% python3 -q
>>> import numpy as np
>>> import numpy.linalg as la
>>> np.set_printoptions(precision=1, suppress=True, linewidth=140)
>>> A = np.array([[16, -20, -16, -20],
...     [-20, 25, 20, 25],
...     [-16, 20, 16, 20],
...     [-20, 25, 20, 25]])
>>> U, sig, Vh = la.svd(A)
>>> sig.round(1) + 0
array([82.,  0.,  0.,  0.])
>>> M2 = U[:, :1] @ np.diag(sig[:1]) @ Vh[:1]
>>> round(np.abs(A - M2).max(), 1)
np.float64(0.0)
>>> round(float(la.norm(A - M2, 2)), 1), round(float(sig[1]), 1)
(0.0, 0.0)
>>> la.matrix_rank(M2)
np.int64(1)
>>> la.matrix_rank(A, rtol=0.05)
np.int64(1)
>>> np.abs(np.diag(la.qr(A)[1])) > 1e-9
array([ True, False, False, False])
>>> np.allclose(A[:-1].T @ la.lstsq(A[:-1].T, A[-1])[0], A[-1])
True
>>> w, V = la.eigh(A)
>>> np.abs(V[:, -1])
array([0.4, 0.6, 0.4, 0.6])
>>> w.round(1) + 0
array([ 0.,  0.,  0., 82.])
>>> (w > 1e-8).sum(), (w < -1e-8).sum()
(np.int64(1), np.int64(0))
>>> la.eigvalsh(A + 5 * np.eye(4))
array([ 5.,  5.,  5., 87.])
>>> print(w.sum(), np.trace(A))
82.0 82
>>> print(np.abs(V[:, -1]).round(6).argmax())
1
>>> np.round(la.svd(A, compute_uv=False), 1) + 0
array([82.,  0.,  0.,  0.])
>>> r = la.matrix_rank(A)
>>> r
np.int64(1)
>>> null = la.svd(A)[2][r:].T
>>> la.matrix_rank(A.T @ A), la.matrix_rank(A @ A.T)
(np.int64(1), np.int64(1))
>>> null.shape
(4, 3)
>>> print([int(la.matrix_rank(A[:i])) for i in range(1, len(A) + 1)])
[1, 1, 1, 1]
>>> [int(la.matrix_rank(A[:, :j + 1])) for j in range(4)]
[1, 1, 1, 1]
>>> null @ null.T
array([[ 0.8,  0.2,  0.2,  0.2],
       [ 0.2,  0.7, -0.2, -0.3],
       [ 0.2, -0.2,  0.8, -0.2],
       [ 0.2, -0.3, -0.2,  0.7]])
>>> np.allclose(A @ null, 0)
True
>>> W0 = np.loadtxt("w.csv", delimiter=",")
>>> W0
array([[  0.8,  -6. ,   2.6],
       [  1. ,  -4.5,   1.9],
       [ -6.1,   0.8,  -9.9],
       [ -1.1,  -5.2,   0.3],
       [ -7.2,   0.2, -11.5],
       [  0.9,  -6.9,   3.1],
       [ -8.5,   0.7, -12.7],
       [  0.9,  -3.9,   2.2],
       [ -6.7,  -0.2, -13.4],
       [ -5.6,   0.8, -13.2],
       [ -6.9,  -0.4, -11.7],
       [ -5.5,   0.5, -11.7],
       [ -6.4,   1.2, -13.7],
       [  0.9,  -2.4,   1.4],
       [  1.5,  -3.5,   2.3],
       [  0.9,  -4.5,   3.1],
       [ -5.7,   0. , -13.2],
       [ -6.4,   2. , -11. ],
       [ -5.9,   1.7, -12.6],
       [ -7.9,   1. , -11.8],
       [  1.9,  -6.5,   2.9],
       [  0.6,  -4. ,   2.1],
       [ -5. ,  -0.4, -11.1],
       [ -5.2,   1.6, -13.2],
       [  1.4,  -5.3,   0.9],
       [  1.1,  -4.8,   0.6],
       [  0.9,  -6. ,   3.5],
       [  0.8,  -4.2,   2.9],
       [  0.1,  -3.7,   2.9],
       [  0.5,  -3.9,   2.6]])
>>> cen = (W0 - W0.mean(axis=0)) / W0.std(axis=0)
>>> np.argwhere(np.abs(cen) > 2)
array([], shape=(0, 2), dtype=int64)
>>> c = la.lstsq(np.delete(cen, 2, axis=1), cen[:, 2])[0]
>>> round(1 - np.var(cen[:, 2] - np.delete(cen, 2, axis=1) @ c), 1)
np.float64(1.0)
